>>> import numpy as np
>>> from numpy import linalg as LA
>>> np.set_printoptions(precision=2, suppress=True, linewidth=120, legacy="1.25")
>>> def rnd(a):
...     return np.round(a, 2) + 0
... 
>>> J = np.loadtxt("out4.csv", delimiter=",")
>>> print(J)
[[ 0.01  0.23  0.41  0.42  0.58]
 [ 0.    1.63  3.23  3.25  4.87]
 [-0.04  1.73  3.48  3.5   5.22]
 [ 0.01  0.9   1.79  1.81  2.69]
 [ 0.03 -0.98 -1.97 -1.96 -2.95]
 [ 0.    0.07  0.15  0.17  0.22]
 [ 0.01 -0.96 -1.89 -1.88 -2.89]
 [ 0.    0.56  1.06  1.07  1.58]
 [-0.03  0.51  0.98  1.    1.5 ]
 [-0.04 -0.1  -0.15 -0.14 -0.16]
 [-0.01 -0.3  -0.56 -0.57 -0.83]
 [ 0.01 -0.47 -0.91 -0.95 -1.42]
 [ 0.03  0.22  0.44  0.44  0.64]
 [-0.01 -0.29 -0.64 -0.67 -0.96]
 [-0.04 -1.14 -2.27 -2.28 -3.36]
 [ 0.03 -0.15 -0.31 -0.26 -0.41]
 [-0.02 -0.04 -0.17 -0.17 -0.24]
 [-0.01  0.49  0.93  0.94  1.41]
 [-0.02  2.18  4.31  4.33  6.54]
 [ 0.   -0.37 -0.7  -0.71 -1.08]
 [ 0.03  0.67  1.37  1.38  2.05]
 [ 0.02 -0.57 -1.12 -1.12 -1.72]]
>>> x0 = np.array([-2, -2, 1, 2, 3])
>>> h1 = np.maximum(J @ x0, 0)
>>> print(J * (h1 > 1e-9)[:, None])
[[ 0.01  0.23  0.41  0.42  0.58]
 [ 0.    1.63  3.23  3.25  4.87]
 [-0.04  1.73  3.48  3.5   5.22]
 [ 0.01  0.9   1.79  1.81  2.69]
 [ 0.   -0.   -0.   -0.   -0.  ]
 [ 0.    0.07  0.15  0.17  0.22]
 [ 0.   -0.   -0.   -0.   -0.  ]
 [ 0.    0.56  1.06  1.07  1.58]
 [-0.03  0.51  0.98  1.    1.5 ]
 [-0.   -0.   -0.   -0.   -0.  ]
 [-0.   -0.   -0.   -0.   -0.  ]
 [ 0.   -0.   -0.   -0.   -0.  ]
 [ 0.03  0.22  0.44  0.44  0.64]
 [-0.   -0.   -0.   -0.   -0.  ]
 [-0.   -0.   -0.   -0.   -0.  ]
 [ 0.   -0.   -0.   -0.   -0.  ]
 [-0.   -0.   -0.   -0.   -0.  ]
 [-0.01  0.49  0.93  0.94  1.41]
 [-0.02  2.18  4.31  4.33  6.54]
 [ 0.   -0.   -0.   -0.   -0.  ]
 [ 0.03  0.67  1.37  1.38  2.05]
 [ 0.   -0.   -0.   -0.   -0.  ]]
>>> print(np.flatnonzero(h1 > 1e-9))
[ 0  1  2  3  5  7  8 12 17 18 20]
>>> print(rnd(J.T @ h1))
[ -1.24 163.18 323.83 325.9  488.48]
>>> print(rnd(np.maximum(J @ (3 * x0), 0)))
[ 7.53 63.24 68.28 34.98  0.    3.03  0.   20.46 19.56  0.    0.    0.    8.22  0.    0.    0.    0.   18.24 84.81
  0.   26.64  0.  ]
>>> X = np.array([[1, 2], [1, 2]])
>>> X[0] = X[1]
>>> print(X)
[[1 2]
 [1 2]]
>>> # rows 0 and 1 are equal
>>> print(LA.matrix_rank(X, rtol=0.1))
1
>>> print(np.allclose(X[:-1].T @ LA.lstsq(X[:-1].T, X[-1])[0], X[-1]))
True
>>> Y = np.array([[1, 1, 3], [3, 1, 2]])
>>> print(Y.T @ X.T)
[[7 7]
 [3 3]
 [7 7]]
>>> print(np.vstack([X, Y.T]).shape)
(5, 2)
>>> left, s, vt = LA.svd(X, full_matrices=False)
>>> print(np.allclose(left * s @ vt, X))
True
>>> print(left.shape, s.shape, vt.shape)
(2, 2) (2,) (2, 2)
>>> print(rnd(np.sqrt((s ** 2).sum())), rnd(LA.norm(X)))
3.16 3.16
>>> print(rnd(s / s[0]))
[1. 0.]
>>> print(rnd(vt @ vt.T))
[[1. 0.]
 [0. 1.]]
>>> print(np.abs(left[:, 0]).round(6).argmax())
0
>>> print((s > 1e-8).sum())
1
>>> print(rnd(left.T @ left))
[[1. 0.]
 [0. 1.]]
>>> print(rnd(left.T @ X @ vt.T))
[[3.16 0.  ]
 [0.   0.  ]]
>>> rank = LA.matrix_rank(X)
>>> print(rank)
1
>>> N = LA.svd(X)[2][rank:].T
>>> print([int(LA.matrix_rank(X[:, :j + 1])) for j in range(2)])
[1, 1]
>>> print(rnd(N[:, 0] / N[np.abs(N[:, 0]).round(6).argmax(), 0]))
[ 1.  -0.5]
>>> M = np.array([[2.0, 0.0, 0.0, 0.0, 0.0, 0.0],
...     [0.0, 1.0, 9.0, 6.0, 9.0, 2.0],
...     [0.0, 3.0, 6.0, 0.0, 2.0, 7.0],
...     [0.0, 2.0, 7.0, 4.0, 0.0, 0.0],
...     [0.0, 3.0, 4.0, 7.0, 8.0, 8.0],
...     [0.0, 4.0, 7.0, 4.0, 4.0, 2.0]])
>>> Y = LA.inv(M)
>>> print(rnd(LA.det(M) * LA.det(Y)))
1.0
>>> print(rnd(LA.inv(Y)))
[[2. 0. 0. 0. 0. 0.]
 [0. 1. 9. 6. 9. 2.]
 [0. 3. 6. 0. 2. 7.]
 [0. 2. 7. 4. 0. 0.]
 [0. 3. 4. 7. 8. 8.]
 [0. 4. 7. 4. 4. 2.]]
>>> print(np.allclose(Y, M.T))
False
>>> C2 = M.T @ M
>>> print((M @ M.T).shape)
(6, 6)
>>> print(rnd(LA.eigvalsh(C2)[::-1]))
[554.55  59.68  44.11  11.57   4.     3.09]
>>> print(np.trace(C2), (M ** 2).sum())
677.0 677.0
>>> print(C2)
[[  4.   0.   0.   0.   0.   0.]
 [  0.  39.  81.  51.  55.  55.]
 [  0.  81. 231. 138. 153. 106.]
 [  0.  51. 138. 117. 126.  76.]
 [  0.  55. 153. 126. 165. 104.]
 [  0.  55. 106.  76. 104. 121.]]
>>> print(rnd(LA.svd(M, compute_uv=False) ** 2))
[554.55  59.68  44.11  11.57   4.     3.09]
>>> print(np.allclose(C2, C2.T))
True
>>> x0 = np.array([2, 1, -7, -8, 9, 6])
>>> y = M @ x0
>>> print(y)
[  4. -17.  21. -79.  39. -29.]
>>> print(rnd(LA.solve(M, y)))
[ 2.  1. -7. -8.  9.  6.]
>>> print(rnd(LA.solve(M, y + M[:, 2])))
[ 2.  1. -6. -8.  9.  6.]
>>> O, evecs = LA.qr(M[:, :3])[0], LA.qr(M[:, 3:])[0]
>>> s = LA.svd(O.T @ evecs, compute_uv=False)
>>> print(rnd(LA.norm(O @ O.T - evecs @ evecs.T, 2)))
1.0
>>> print(rnd(np.degrees(np.arccos(s.clip(0, 1)))))
[27.   47.85 90.  ]
>>> rng = np.random.default_rng(680867)
>>> Y = M + rng.integers(-2, 3, (6, 1)) @ rng.integers(-2, 3, (1, 6))
>>> print(Y)
[[ 6. -4.  4.  0. -2. -2.]
 [-2.  3.  7.  6. 10.  3.]
 [-4.  7.  2.  0.  4.  9.]
 [ 2.  0.  9.  4. -1. -1.]
 [ 4. -1.  8.  7.  6.  6.]
 [ 4.  0. 11.  4.  2.  0.]]
>>> print(rnd(LA.svd(Y - M, compute_uv=False)))
[15.87  0.    0.    0.    0.    0.  ]
>>> print(LA.matrix_rank(Y - M, tol=1e-8))
1
>>> data = np.load("layer9.npy")
>>> print(data)
[[0 1 0 1 1]
 [1 0 1 1 0]
 [0 1 0 1 1]
 [1 1 1 0 1]
 [1 0 1 1 0]]
>>> # rows 0 and 2 are equal
>>> Y = data / LA.norm(data, axis=1, keepdims=True)
>>> C2 = Y @ Y.T
>>> print(rnd(np.degrees(np.arccos(np.clip(C2[3, 4], -1, 1)))))
54.74
>>> print(np.argwhere(np.triu(np.abs(C2) > 0.95, 1)))
[[0 2]
 [1 4]]
>>> w, evecs = LA.eigh(data)
>>> print(rnd(w))
[-2.   -1.24  0.    0.    3.24]
>>> print(rnd(LA.eigvalsh(data @ data)))
[ 0.    0.    1.53  4.   10.47]
>>> print(rnd(evecs @ np.diag(w) @ evecs.T))
[[0. 1. 0. 1. 1.]
 [1. 0. 1. 1. 0.]
 [0. 1. 0. 1. 1.]
 [1. 1. 1. 0. 1.]
 [1. 0. 1. 1. 0.]]
>>> z = rng.permutation(5)
>>> Y = J[:, z] * rng.choice([-1, 1], 5)
>>> print(Y)
[[ 0.42 -0.41  0.58  0.01  0.23]
 [ 3.25 -3.23  4.87  0.    1.63]
 [ 3.5  -3.48  5.22 -0.04  1.73]
 [ 1.81 -1.79  2.69  0.01  0.9 ]
 [-1.96  1.97 -2.95  0.03 -0.98]
 [ 0.17 -0.15  0.22  0.    0.07]
 [-1.88  1.89 -2.89  0.01 -0.96]
 [ 1.07 -1.06  1.58  0.    0.56]
 [ 1.   -0.98  1.5  -0.03  0.51]
 [-0.14  0.15 -0.16 -0.04 -0.1 ]
 [-0.57  0.56 -0.83 -0.01 -0.3 ]
 [-0.95  0.91 -1.42  0.01 -0.47]
 [ 0.44 -0.44  0.64  0.03  0.22]
 [-0.67  0.64 -0.96 -0.01 -0.29]
 [-2.28  2.27 -3.36 -0.04 -1.14]
 [-0.26  0.31 -0.41  0.03 -0.15]
 [-0.17  0.17 -0.24 -0.02 -0.04]
 [ 0.94 -0.93  1.41 -0.01  0.49]
 [ 4.33 -4.31  6.54 -0.02  2.18]
 [-0.71  0.7  -1.08  0.   -0.37]
 [ 1.38 -1.37  2.05  0.03  0.67]
 [-1.12  1.12 -1.72  0.02 -0.57]]
>>> left, _, vt = LA.svd(J.T @ Y)
>>> print(rnd(left @ vt))
[[ 0.  0.  0.  1.  0.]
 [ 0.  0.  0.  0.  1.]
 [ 0. -1.  0.  0.  0.]
 [ 1.  0.  0.  0.  0.]
 [ 0.  0.  1.  0.  0.]]
>>> K = np.loadtxt("mat.csv", delimiter=",")
>>> print(K)
[[ 1.  0.  0.  0.  0.]
 [ 5.  1.  0.  0.  0.]
 [-4. -1.  1.  0.  0.]
 [-8.  2. -7.  1.  0.]
 [-3. -7.  3. -6.  1.]]
>>> w, evecs = LA.eig(K)
>>> print(np.prod(w))
1.0
>>> print(rnd(np.sort(LA.eigvals(K.T))))
[1. 1. 1. 1. 1.]
>>> print(K @ evecs[:, 0] - w[0] * evecs[:, 0])
[0. 0. 0. 0. 0.]
>>> print(rnd(np.sort(LA.eigvals(LA.inv(K)))))
[1.+0.j 1.+0.j 1.+0.j 1.+0.j 1.+0.j]
>>> print(rnd(np.sort(LA.eigvals(K @ K))))
[1. 1. 1. 1. 1.]
>>> print(w)
[1. 1. 1. 1. 1.]
>>> print(rnd(LA.matrix_power(K, 4)))
[[    1.     0.     0.     0.     0.]
 [   20.     1.     0.     0.     0.]
 [  -46.    -4.     1.     0.     0.]
 [  336.    50.   -28.     1.     0.]
 [-1188.  -286.   264.   -24.     1.]]
>>> print(rnd(LA.det(K)))
1.0
>>> print((K + K.T) / 2)
[[ 1.   2.5 -2.  -4.  -1.5]
 [ 2.5  1.  -0.5  1.  -3.5]
 [-2.  -0.5  1.  -3.5  1.5]
 [-4.   1.  -3.5  1.  -3. ]
 [-1.5 -3.5  1.5 -3.   1. ]]
>>> print(np.trace(K))
5.0
>>> print(np.allclose(K, K.T))
False
>>> print(rnd(LA.eigvals(K)))
[1. 1. 1. 1. 1.]
>>> print(rnd(LA.det(2 * K)), rnd(LA.det(K)))
32.0 1.0
>>> print(rnd(LA.det(K[::-1])))
1.0
>>> left, s, vt = LA.svd(K, full_matrices=False)
>>> print(left.shape, s.shape, vt.shape)
(5, 5) (5,) (5, 5)
>>> print(rnd(vt @ vt.T))
[[1. 0. 0. 0. 0.]
 [0. 1. 0. 0. 0.]
 [0. 0. 1. 0. 0.]
 [0. 0. 0. 1. 0.]
 [0. 0. 0. 0. 1.]]
>>> print(rnd(s / s[0]))
[1.   0.92 0.27 0.01 0.  ]
>>> feats = np.maximum(np.array([[-1, -1],
...     [-2, 2],
...     [1, 2],
...     [1, 0],
...     [0, -1],
...     [0, 1],
...     [0, 0],
...     [2, -1],
...     [2, -2],
...     [1, 1],
...     [1, 0],
...     [2, -1],
...     [0, 0],
...     [1, 2],
...     [2, -2],
...     [1, 0],
...     [2, 1],
...     [-2, -2]]) @ np.array([[5, 0, 9, 3], [7, 8, 0, 8]]) + np.array([0, 3, 2, 0]), 0)
>>> print(feats)
[[ 0  0  0  0]
 [ 4 19  0 10]
 [19 19 11 19]
 [ 5  3 11  3]
 [ 0  0  2  0]
 [ 7 11  2  8]
 [ 0  3  2  0]
 [ 3  0 20  0]
 [ 0  0 20  0]
 [12 11 11 11]
 [ 5  3 11  3]
 [ 3  0 20  0]
 [ 0  3  2  0]
 [19 19 11 19]
 [ 0  0 20  0]
 [ 5  3 11  3]
 [17 11 20 14]
 [ 0  0  0  0]]
>>> Y = np.c_[feats[:, :3] @ np.array([[8, 1, 1], [3, 4, 2], [3, 9, 2]]), np.array([1, 0, 3, 3, 0, 3, 2, 2, 3, 1, 2, 1, 3, 2, 1, 3, 3, 2])]
>>> print(Y)
[[  0   0   0   1]
 [ 89  80  42   0]
 [242 194  79   3]
 [ 82 116  33   3]
 [  6  18   4   0]
 [ 95  69  33   3]
 [ 15  30  10   2]
 [ 84 183  43   2]
 [ 60 180  40   3]
 [162 155  56   1]
 [ 82 116  33   2]
 [ 84 183  43   1]
 [ 15  30  10   3]
 [242 194  79   2]
 [ 60 180  40   1]
 [ 82 116  33   3]
 [229 241  79   3]
 [  0   0   0   2]]
>>> print(LA.matrix_rank(np.c_[feats, Y]))
5
>>> print(LA.matrix_rank(Y))
4
